$ python -q
>>> import numpy as np
>>> import numpy.linalg as la
>>> np.set_printoptions(suppress=True, linewidth=120)
>>> sig = 10 * 0.9 ** np.arange(8)
>>> Q, _ = la.qr(np.array([[1.5, 0.1, 0.3, -0.2, 0.7, 0.8, -1.7, 0.5],
...     [0.9, 0.6, 1.1, -0.4, 1.3, -0.5, 0.0, -1.0],
...     [2.0, 0.2, 0.4, 0.6, -1.1, 0.2, -1.8, 0.5],
...     [0.4, -0.4, -0.5, 1.3, 0.2, 1.6, 0.6, -0.4],
...     [1.3, 0.6, 1.0, 0.5, 1.1, -0.5, 0.1, 0.3],
...     [-1.9, 1.8, 1.7, -1.2, 1.0, 1.4, -0.9, -0.5],
...     [0.7, -0.6, 0.4, -0.3, 0.2, -1.0, 0.4, -0.7],
...     [1.7, -0.2, -0.2, -0.8, 0.0, -0.6, -0.1, 0.2]]))
>>> rng = np.random.default_rng(23489)
>>> J = rng.normal(size=(15, 8)) * sig @ Q
>>> J.round(2)
array([[ -2.11,  -7.79,   5.13,   4.15,  12.81,  -1.36,  -2.7 ,  -4.04],
       [  5.18,  12.68,   2.06,   4.63,  -0.31,   8.18,  -2.84,  -2.54],
       [ -0.06,  15.05,  -6.03,  -1.16,  -2.45,  -6.17,   3.01,   6.53],
       [  5.06,   2.85, -12.01,   0.33,  -5.2 ,  -5.03,   4.99,   8.43],
       [ -5.07,  -5.15,   8.34,  14.31,   5.43,  11.84,   0.18,  -7.17],
       [-11.04,  -7.18,  -0.95,  -0.99,  -1.96,  -0.6 ,   1.18,   4.13],
       [ -1.39,  -7.54,   3.  ,  -1.33,   6.59,  -1.54,   9.21,  -6.09],
       [ -5.94,  -4.78,  -2.69,   0.14,   9.75,  -3.17,  -0.33,   1.02],
       [-10.37,  -3.69,   4.4 ,   0.88,   4.93, -14.44,  -0.25,  -1.49],
       [ -2.59,  -3.21,   5.68,   5.75,  -7.16,  -9.31,   9.04,   0.26],
       [  1.  ,  -5.3 ,  -3.55,  -0.05, -11.56,   0.49,   1.83, -13.23],
       [ -7.39,   5.47,  -4.55,   7.52,   2.  ,   5.44,   3.02,   2.41],
       [ 18.  ,  -4.7 ,   0.82,   4.86,  -1.01,  -1.88,   5.82,   4.99],
       [  0.51,  -1.09,   8.38,   1.93,   1.29,   4.16,  -0.19,   4.84],
       [ -1.98,   9.06, -19.38,  -7.81, -19.24,  -4.89,  -4.02,   5.36]])
>>> x = np.array([-4, 1, 5, 5, -4, 1, 3, 5])
>>> rhs = J @ x
>>> np.round(la.solve(J.T @ J, J.T @ rhs), 2)
array([-4.,  1.,  5.,  5., -4.,  1.,  3.,  5.])
>>> print(np.round(la.lstsq(J, rhs)[0], 2))
[-4.  1.  5.  5. -4.  1.  3.  5.]
>>> try:
...     la.solve(J, rhs)
... except la.LinAlgError as e:
...     print(e)
... 
Last 2 dimensions of the array must be square
>>> np.round(la.pinv(J) @ J, 2) + 0
array([[1., 0., 0., 0., 0., 0., 0., 0.],
       [0., 1., 0., 0., 0., 0., 0., 0.],
       [0., 0., 1., 0., 0., 0., 0., 0.],
       [0., 0., 0., 1., 0., 0., 0., 0.],
       [0., 0., 0., 0., 1., 0., 0., 0.],
       [0., 0., 0., 0., 0., 1., 0., 0.],
       [0., 0., 0., 0., 0., 0., 1., 0.],
       [0., 0., 0., 0., 0., 0., 0., 1.]])
>>> rhs = rhs + 0.1 * rng.normal(size=15)
>>> rhs.round(2)
array([-34.01,  13.6 ,  24.71,  -2.93,  83.18,  58.52, -24.51, -31.8 ,  22.06, 112.  , -41.44,  68.36,  -3.74,  70.93,
       -32.1 ])
>>> beta, *_ = la.lstsq(J, rhs)
>>> beta.round(2)
array([-4.  ,  1.01,  5.  ,  5.  , -4.  ,  0.99,  2.99,  5.  ])
>>> [round(float(la.norm(la.solve(J.T @ J + lam * np.eye(8), J.T @ rhs))), 2) for lam in (0, 1, 10, 100)]
[10.86, 10.82, 10.5, 8.18]
>>> beta.round()
array([-4.,  1.,  5.,  5., -4.,  1.,  3.,  5.])
